In [1]: import numpy as np

In [2]: from numpy import linalg as LA

In [3]: np.set_printoptions(precision=2, suppress=True, linewidth=160)

In [4]: K = np.load("arr.npy")

In [5]: print(K)
[[-0.73  2.13 -0.23]
 [-1.13  2.06  0.47]
 [-0.79  2.21  0.28]
 [-0.61  1.94  0.06]
 [-1.13  2.2   0.25]
 [-0.45  1.96 -0.33]
 [-0.83  1.51  0.23]
 [-0.9   1.87  0.19]
 [-1.02  1.92  0.21]
 [ 0.89 -0.01  1.68]
 [ 0.9  -0.39  1.75]
 [ 0.44 -0.17  1.95]
 [ 1.12 -0.26  1.57]
 [ 1.   -0.18  1.78]
 [ 1.   -0.03  1.83]
 [ 1.56 -0.08  2.68]
 [ 1.47 -0.16  1.88]
 [ 1.47 -0.26  1.73]
 [ 0.79  2.08 -1.09]
 [ 1.11  1.93 -1.09]
 [ 1.01  2.88 -1.05]
 [ 1.16  2.26 -0.65]
 [ 0.78  2.05 -0.8 ]
 [ 1.03  2.35 -0.79]
 [ 1.05  2.18 -0.85]
 [ 1.46  1.72 -1.07]
 [ 0.55  1.49 -1.23]]

In [6]: z = K[:, 1] > np.median(K[:, 1])

In [7]: r0 = K[z].mean(axis=0) - K[~z].mean(axis=0)

In [8]: print(r0)
[-0.49  1.67 -1.53]

In [9]: print(round((((K - K.mean(axis=0)) @ r0 > 0) == z).mean(), 2))
0.81

In [10]: print(np.argsort(-np.abs(r0).round(6), kind="stable"))
[1 2 0]

In [11]: w1 = np.array([[5, -3, -8], [0, -9, 2], [3, -6, 1]])

In [12]: b = np.array([-1, -2, 0])

In [13]: act = np.maximum(K @ w1 + b, 0)

In [14]: print((act > 0).mean(axis=0))
[0.59 0.   0.33]

In [15]: print(LA.matrix_rank(act))
2

In [16]: cent = np.array([[2, 2], [0, 1], [2, 0]])

In [17]: print(w1 @ cent)
[[-6  7]
 [ 4 -9]
 [ 8  0]]

In [18]: Xc = (K - K.mean(axis=0)) / K.std(axis=0)

In [19]: print(Xc.std(axis=0))
[1. 1. 1.]

In [20]: b = LA.lstsq(np.delete(Xc, 2, axis=1), Xc[:, 2])[0]

In [21]: print(np.abs(b).argmax())
1

In [22]: print(b)
[-0.3  -1.02]

In [23]: print(np.round(1 - np.var(Xc[:, 2] - np.delete(Xc, 2, axis=1) @ b), 2))
0.86

In [24]: B = np.c_[K[:, :1] @ np.array([[-2]]), np.array([3, 0, 1, 0, 2, 1, 0, 0, 3, 1, 0, 2, 0, 1, 1, 1, 1, 3, 1, 3, 1, 2, 2, 2, 0, 3, 3])]

In [25]: print(B)
[[ 1.46  3.  ]
 [ 2.26  0.  ]
 [ 1.58  1.  ]
 [ 1.22  0.  ]
 [ 2.26  2.  ]
 [ 0.9   1.  ]
 [ 1.66  0.  ]
 [ 1.8   0.  ]
 [ 2.04  3.  ]
 [-1.78  1.  ]
 [-1.8   0.  ]
 [-0.88  2.  ]
 [-2.24  0.  ]
 [-2.    1.  ]
 [-2.    1.  ]
 [-3.12  1.  ]
 [-2.94  1.  ]
 [-2.94  3.  ]
 [-1.58  1.  ]
 [-2.22  3.  ]
 [-2.02  1.  ]
 [-2.32  2.  ]
 [-1.56  2.  ]
 [-2.06  2.  ]
 [-2.1   0.  ]
 [-2.92  3.  ]
 [-1.1   3.  ]]

In [26]: print(LA.matrix_rank(np.c_[K, B]))
4

In [27]: print(LA.norm(LA.qr(K)[0].T @ B, axis=0) ** 2 / ((B ** 2).sum(axis=0) + 1e-12))
[1.   0.61]

In [28]: print(np.round(LA.lstsq(K, B[:, 0])[0], 2) + 0)
[-2.  0.  0.]

In [29]: W0 = np.load("sample5.npy")

In [30]: print(W0)
[[ -6.04  -8.12 -18.98]
 [  2.78   1.56  -3.7 ]
 [ -2.01  13.75  23.91]
 [  3.11 -13.07  -2.96]
 [ -1.37 -15.38 -27.63]
 [  1.21 -17.64 -12.31]
 [ -1.88   6.6    3.42]
 [  6.38   2.36   0.83]
 [ 10.77  15.19 -12.17]
 [  4.36  -2.89   0.21]
 [  2.31   1.36  -3.22]
 [ -2.45  -3.63 -49.64]
 [  3.76  25.75 -22.29]
 [ -4.99  13.96 -10.76]
 [ -4.51  -2.15  -5.06]
 [ -3.18  -4.57  -1.3 ]
 [  7.13   8.29 -23.15]
 [ -0.66   3.36   5.11]
 [  3.21  -2.31  12.72]
 [-11.87  10.19   5.27]
 [ -2.65  -5.87 -26.6 ]
 [  0.07  16.11 -10.76]
 [  0.02  -7.04  48.76]
 [ -3.03 -13.19  30.13]
 [  2.01   2.21  -4.52]]

In [31]: Xc = W0 - W0.mean(axis=0)

In [32]: left, sig, Vh = LA.svd(Xc, full_matrices=False)

In [33]: print(sig)
[98.02 53.35 22.95]

In [34]: print(np.abs(Vh[-1]))
[1.   0.08 0.01]

In [35]: print(LA.matrix_rank(Xc))
3

In [36]: print(Vh[0] * np.sign(Vh[0, np.abs(Vh[0]).argmax()]))
[-0.02 -0.05  1.  ]

In [37]: print(np.round(Xc.mean(axis=0), 2) + 0)
[0. 0. 0.]

In [38]: z = W0[:, 2] > np.median(W0[:, 2])

In [39]: r0 = W0[z].mean(axis=0) - W0[~z].mean(axis=0)

In [40]: print(((W0 - W0.mean(axis=0)) @ r0 > 0).astype(int))
[0 1 1 1 0 0 1 1 0 1 1 0 0 0 0 1 0 1 1 1 0 0 1 1 0]

In [41]: print(np.argsort(-np.abs(r0).round(6), kind="stable"))
[2 1 0]

In [42]: print(z.astype(int))
[0 0 1 1 0 0 1 1 0 1 1 0 0 0 0 1 0 1 1 1 0 0 1 1 0]

In [43]: print(r0)
[-0.71 -2.78 27.75]

In [44]: rng = np.random.default_rng(727)

In [45]: z = rng.permutation(3)

In [46]: B = W0[:, z] * rng.choice([-1, 1], 3)

In [47]: print(B)
[[  8.12  -6.04  18.98]
 [ -1.56   2.78   3.7 ]
 [-13.75  -2.01 -23.91]
 [ 13.07   3.11   2.96]
 [ 15.38  -1.37  27.63]
 [ 17.64   1.21  12.31]
 [ -6.6   -1.88  -3.42]
 [ -2.36   6.38  -0.83]
 [-15.19  10.77  12.17]
 [  2.89   4.36  -0.21]
 [ -1.36   2.31   3.22]
 [  3.63  -2.45  49.64]
 [-25.75   3.76  22.29]
 [-13.96  -4.99  10.76]
 [  2.15  -4.51   5.06]
 [  4.57  -3.18   1.3 ]
 [ -8.29   7.13  23.15]
 [ -3.36  -0.66  -5.11]
 [  2.31   3.21 -12.72]
 [-10.19 -11.87  -5.27]
 [  5.87  -2.65  26.6 ]
 [-16.11   0.07  10.76]
 [  7.04   0.02 -48.76]
 [ 13.19  -3.03 -30.13]
 [ -2.21   2.01   4.52]]

In [48]: left, _, Vh = LA.svd(W0.T @ B)

In [49]: print(z)
[1 0 2]

In [50]: print(np.round(left @ Vh, 2) + 0)
[[ 0.  1.  0.]
 [-1.  0.  0.]
 [ 0.  0. -1.]]

In [51]: print(np.round(LA.lstsq(W0, B)[0], 2) + 0)
[[ 0.  1.  0.]
 [-1.  0.  0.]
 [ 0.  0. -1.]]

In [52]: Xc = W0 - W0.mean(axis=0)

In [53]: evecs = LA.svd(Xc)[2][:2]

In [54]: B = Xc - Xc @ evecs.T @ evecs

In [55]: print((Xc @ evecs.T).std(axis=0))
[19.6  10.67]

In [56]: arr = np.load("m.npy")

In [57]: print(arr)
[[ 4.54  1.32  0.12  0.14]
 [ 1.32  0.92 -0.06  0.62]
 [ 0.12 -0.06  4.68 -1.12]
 [ 0.14  0.62 -1.12  0.85]]

In [58]: print(LA.cond(arr) > 100)
True

In [59]: print(round(float(LA.norm(arr, 2) / LA.norm(arr)), 2))
0.7

In [60]: E = np.loadtxt("w.csv", delimiter=",")

In [61]: print(E)
[[ 0.  1. -1.]
 [ 0.  1. -1.]
 [ 0.  0.  0.]
 [ 1.  0.  2.]
 [ 0.  0.  0.]
 [ 0.  1. -1.]
 [-1. -1.  2.]
 [ 0.  0.  0.]
 [ 0.  0.  0.]
 [-1. -1.  2.]
 [ 0.  0.  0.]
 [ 0.  0.  0.]
 [ 0.  0.  0.]
 [ 1.  0.  2.]
 [ 0.  0.  0.]
 [ 0.  0.  0.]
 [ 0.  0.  0.]
 [ 1.  0.  2.]
 [ 0.  0.  0.]
 [-1. -1.  2.]
 [ 0.  0.  0.]
 [ 1.  0.  2.]
 [ 1.  1.  1.]]

In [62]: # row 1 repeats row 0

In [63]: Xc = (E - E.mean(axis=0)) / E.std(axis=0)

In [64]: print(np.argwhere(np.abs(Xc) > 2))
[]

In [65]: print(Xc.std(axis=0))
[1. 1. 1.]

In [66]: b = LA.lstsq(np.delete(Xc, 2, axis=1), Xc[:, 2])[0]

In [67]: print(round(1 - np.var(Xc[:, 2] - np.delete(Xc, 2, axis=1) @ b), 2))
0.72

In [68]: print(np.abs(b).argmax())
1

In [69]: print(b)
[ 0.66 -0.99]

In [70]: w1 = np.array([[-1, 0, 1], [-3, 1, 2], [-2, -2, 0]])

In [71]: b = np.array([3, 3, 1])

In [72]: act = np.maximum(E @ w1 + b, 0)

In [73]: print((act > 0).mean(axis=0))
[0.78 0.7  0.87]

In [74]: print(act)
[[2. 6. 3.]
 [2. 6. 3.]
 [3. 3. 1.]
 [0. 0. 2.]
 [3. 3. 1.]
 [2. 6. 3.]
 [3. 0. 0.]
 [3. 3. 1.]
 [3. 3. 1.]
 [3. 0. 0.]
 [3. 3. 1.]
 [3. 3. 1.]
 [3. 3. 1.]
 [0. 0. 2.]
 [3. 3. 1.]
 [3. 3. 1.]
 [3. 3. 1.]
 [0. 0. 2.]
 [3. 3. 1.]
 [3. 0. 0.]
 [3. 3. 1.]
 [0. 0. 2.]
 [0. 2. 4.]]

In [75]: print(LA.matrix_rank(act))
3

In [76]: cent = np.array([[1, 2, 0], [1, 2, 1], [1, 0, 0]])

In [77]: print(act @ cent)
[[11. 16.  6.]
 [11. 16.  6.]
 [ 7. 12.  3.]
 [ 2.  0.  0.]
 [ 7. 12.  3.]
 [11. 16.  6.]
 [ 3.  6.  0.]
 [ 7. 12.  3.]
 [ 7. 12.  3.]
 [ 3.  6.  0.]
 [ 7. 12.  3.]
 [ 7. 12.  3.]
 [ 7. 12.  3.]
 [ 2.  0.  0.]
 [ 7. 12.  3.]
 [ 7. 12.  3.]
 [ 7. 12.  3.]
 [ 2.  0.  0.]
 [ 7. 12.  3.]
 [ 3.  6.  0.]
 [ 7. 12.  3.]
 [ 2.  0.  0.]
 [ 6.  4.  2.]]

In [78]: Xc = (W0 - W0.mean(axis=0)) / W0.std(axis=0)

In [79]: print(np.argwhere(np.abs(Xc) > 2))
[[ 8  0]
 [11  2]
 [12  1]
 [19  0]
 [22  2]]

In [80]: b = LA.lstsq(np.delete(Xc, 0, axis=1), Xc[:, 0])[0]

In [81]: print(b)
[ 0.15 -0.06]

In [82]: cent = E[[6, 15]].astype(float)

In [83]: for _ in range(4):
    ...:     z = LA.norm(E[:, None] - cent, axis=-1).argmin(axis=1)
    ...:     cent = np.array([E[z == j].mean(axis=0) for j in range(2)])
    ...: 

In [84]: print(z)
[1 1 1 0 1 1 0 1 1 0 1 1 1 0 1 1 1 0 1 0 1 0 1]

In [85]: print(cent[1] - cent[0])
[-0.08  0.68 -2.12]

In [86]: print(np.bincount(z))
[ 7 16]

In [87]: print(np.abs(cent[1] - cent[0]).argmax())
2

In [88]: z = E[:, 2] > np.median(E[:, 2])

In [89]: r0 = E[z].mean(axis=0) - E[~z].mean(axis=0)

In [90]: print(z.astype(int))
[0 0 0 1 0 0 1 0 0 1 0 0 0 1 0 0 0 1 0 1 0 1 1]

In [91]: print(((E - E.mean(axis=0)) @ r0 > 0).astype(int))
[0 0 0 1 0 0 1 0 0 1 0 0 0 1 0 0 0 1 0 1 0 1 1]

In [92]: print(np.argsort(-np.abs(r0).round(6), kind="stable"))
[2 1 0]

In [93]: J = np.load("run11.npy")

In [94]: print(J)
[[ 10.37  -0.72 -17.08]
 [ 12.94   8.59 -12.6 ]
 [  0.57 -14.28 -13.99]
 [ 10.74  16.8   -1.6 ]
 [ -8.4    4.63  17.55]
 [-13.01 -10.54  10.93]
 [  2.07 -12.92 -15.12]
 [  1.94  16.11  11.7 ]
 [ -1.61 -15.9  -12.03]
 [ -7.22   6.57  17.46]
 [ 10.24  17.17  -0.48]]

In [95]: # looks like rank 2

In [96]: Xc = J - J.mean(axis=0)

In [97]: evecs = LA.svd(Xc)[2][:2]

In [98]: B = Xc - Xc @ evecs.T @ evecs

In [99]: print(np.round(np.cov(Xc @ evecs.T, rowvar=False), 2) + 0)
[[256.97   0.  ]
 [  0.   175.57]]

In [100]: print(np.diag(evecs.T @ evecs))
[0.42 0.81 0.77]

In [101]: print(round(float(LA.norm(B) / LA.norm(Xc)), 2))
0.0

In [102]: print((Xc @ evecs.T).std(axis=0))
[15.28 12.63]

In [103]: z = J[:, 0] > np.median(J[:, 0])

In [104]: r0 = J[z].mean(axis=0) - J[~z].mean(axis=0)

In [105]: print(((J - J.mean(axis=0)) @ r0 > 0).astype(int))
[1 1 1 1 0 0 1 0 0 0 1]

In [106]: print(z.astype(int))
[1 1 0 1 0 0 1 0 0 0 1]

In [107]: print(r0)
[ 13.89   8.02 -14.65]

In [108]: print(np.argsort(-np.abs(r0).round(6), kind="stable"))
[2 0 1]

In [109]: left, sig, Vh = LA.svd(J, full_matrices=False)

In [110]: print(np.abs(left[:, 0]).round(6).argmax())
6

In [111]: print(np.cumsum(sig ** 2) / np.sum(sig ** 2))
[0.58 1.   1.  ]

In [112]: print((sig > 1e-8).sum())
2

In [113]: print(np.round(Vh @ Vh.T, 2) + 0)
[[1. 0. 0.]
 [0. 1. 0.]
 [0. 0. 1.]]

In [114]: d = LA.norm(J[:, None] - J[None], axis=-1)

In [115]: print(d[8])
[19.99 28.49  3.35 36.47 36.64 26.19  5.65 40.    0.   37.49 36.98]

In [116]: print(np.flatnonzero(d[8] < d.mean() / 2))
[2 6 8]

In [117]: print(d[8].round(6).argsort(kind="stable")[:4])
[8 2 6 0]

In [118]: print(LA.matrix_rank(d ** 2))
3

In [119]: print((d + 1e9 * np.eye(11)).round(6).argmin(axis=1))
[ 1  0  6 10  9  4  2  9  2  4  3]

In [120]: print(d[:5, :5])
[[ 0.   10.65 17.01 23.38 39.76]
 [10.65  0.   26.04 13.9  37.15]
 [17.01 26.04  0.   34.96 37.85]
 [23.38 13.9  34.96  0.   29.69]
 [39.76 37.15 37.85 29.69  0.  ]]

In [121]: data = np.load("x.npy")

In [122]: print(data)
[[ 0.   -1.   -0.05]
 [ 0.71 -0.04  0.71]
 [-0.71 -0.04  0.71]]

In [123]: # columns are unit length and at right angles

In [124]: vec = np.array([2, 2, 1])

In [125]: print(round(float(LA.norm(vec)), 2), round(float(LA.norm(data @ vec)), 2))
3.0 3.0

In [126]: print([p for p in range(1, 25) if np.allclose(LA.matrix_power(data, p), np.eye(3))])
[]

In [127]: print(np.sort(np.abs(np.degrees(np.angle(LA.eigvals(data))))))
[ 0.   99.57 99.57]

In [128]: print(3 - LA.matrix_rank(data - np.eye(3), tol=1e-8))
1

In [129]: q = data.astype(float).copy()

In [130]: for j in range(3):
     ...:     q[:, j] -= q[:, :j] @ (q[:, :j].T @ q[:, j])
     ...:     q[:, j] /= LA.norm(q[:, j])
     ...: 

In [131]: print(q)
[[ 0.   -1.   -0.05]
 [ 0.71 -0.04  0.71]
 [-0.71 -0.04  0.71]]

In [132]: print(np.round(q.T @ q, 2) + 0)
[[1. 0. 0.]
 [0. 1. 0.]
 [0. 0. 1.]]

In [133]: T = np.stack([q, -3 * q, q[::-1]])

In [134]: print(T.sum(axis=0))
[[-0.71  1.96  0.81]
 [-0.71  0.04 -0.71]
 [ 1.41 -0.92 -1.47]]

In [135]: print((T @ q.T).shape)
(3, 3, 3)

In [136]: print(LA.matrix_rank(T))
[3 3 3]

In [137]: print(LA.det(T))
[  1. -27.  -1.]

In [138]: print(T.shape)
(3, 3, 3)

In [139]: r0, v = data[1], data[2]

In [140]: print(r0 @ r0)
1.0

In [141]: p = (r0 @ v) / (r0 @ r0) * r0

In [142]: print(p.round(2) + 0)
[0. 0. 0.]

In [143]: print(round(float((v - p) @ r0), 2))
0.0

In [144]: X = np.array([[2, 0, 0], [0, 1, 3], [0, 3, 1]])

In [145]: # 2 blocks once reordered

In [146]: evals, evecs = LA.eigh(X)

In [147]: print(evals.sum(), np.trace(X))
4.0 4

In [148]: print(evals)
[-2.  2.  4.]

In [149]: print(np.abs(evecs[:, -1]).round(6).argmax())
1

In [150]: print(LA.eigvalsh(X + 4 * np.eye(3)))
[2. 6. 8.]

In [151]: print(np.abs(evecs[:, -1]))
[0.   0.71 0.71]

In [152]: print((evals > 1e-8).sum(), (evals < -1e-8).sum())
2 1

In [153]: print(np.unique(evals.round(6) + 0, return_counts=True)[1])
[1 1 1]

In [154]: print(np.round(evecs.T @ evecs, 2) + 0)
[[1. 0. 0.]
 [0. 1. 0.]
 [0. 0. 1.]]

In [155]: B = np.array([[-2, 2], [0, -3]])

In [156]: cent = np.kron(B, X)

In [157]: print(cent.shape)
(6, 6)

In [158]: print(LA.matrix_rank(cent))
6

In [159]: z = rng.permutation(3)

In [160]: print(z)
[0 1 2]

In [161]: B = X[z][:, z]

In [162]: print(np.sort(np.abs(LA.eigvals(B))))
[2. 2. 4.]

In [163]: print(np.allclose(B, X))
True

In [164]: print(np.round(LA.det(B), 2), np.round(LA.det(X[z]), 2))
-16.0 -16.0

In [165]: print(np.round(LA.det(X[::-1]), 2))
16.0

In [166]: print(np.round(LA.eigvals(X).sum().real, 2))
4.0

In [167]: print(LA.eigvals(X))
[ 4. -2.  2.]

In [168]: print(np.einsum("ij,ji->", X, X))
24

In [169]: print(np.poly(X))
[ 1. -4. -4. 16.]

In [170]: print(round(LA.det(X.T), 2))
-16.0

In [171]: m1 = 0.9 ** np.abs(np.subtract.outer(np.arange(4), np.arange(4)))

In [172]: print(m1)
[[1.   0.9  0.81 0.73]
 [0.9  1.   0.9  0.81]
 [0.81 0.9  1.   0.9 ]
 [0.73 0.81 0.9  1.  ]]

In [173]: print(np.allclose(arr[:-1].T @ LA.lstsq(arr[:-1].T, arr[-1])[0], arr[-1]))
True

In [174]: r0 = np.array([4, 1, 1, 2])

In [175]: B = m1 + np.outer(r0, np.eye(4)[0])

In [176]: print(B)
[[5.   0.9  0.81 0.73]
 [1.9  1.   0.9  0.81]
 [1.81 0.9  1.   0.9 ]
 [2.73 0.81 0.9  1.  ]]
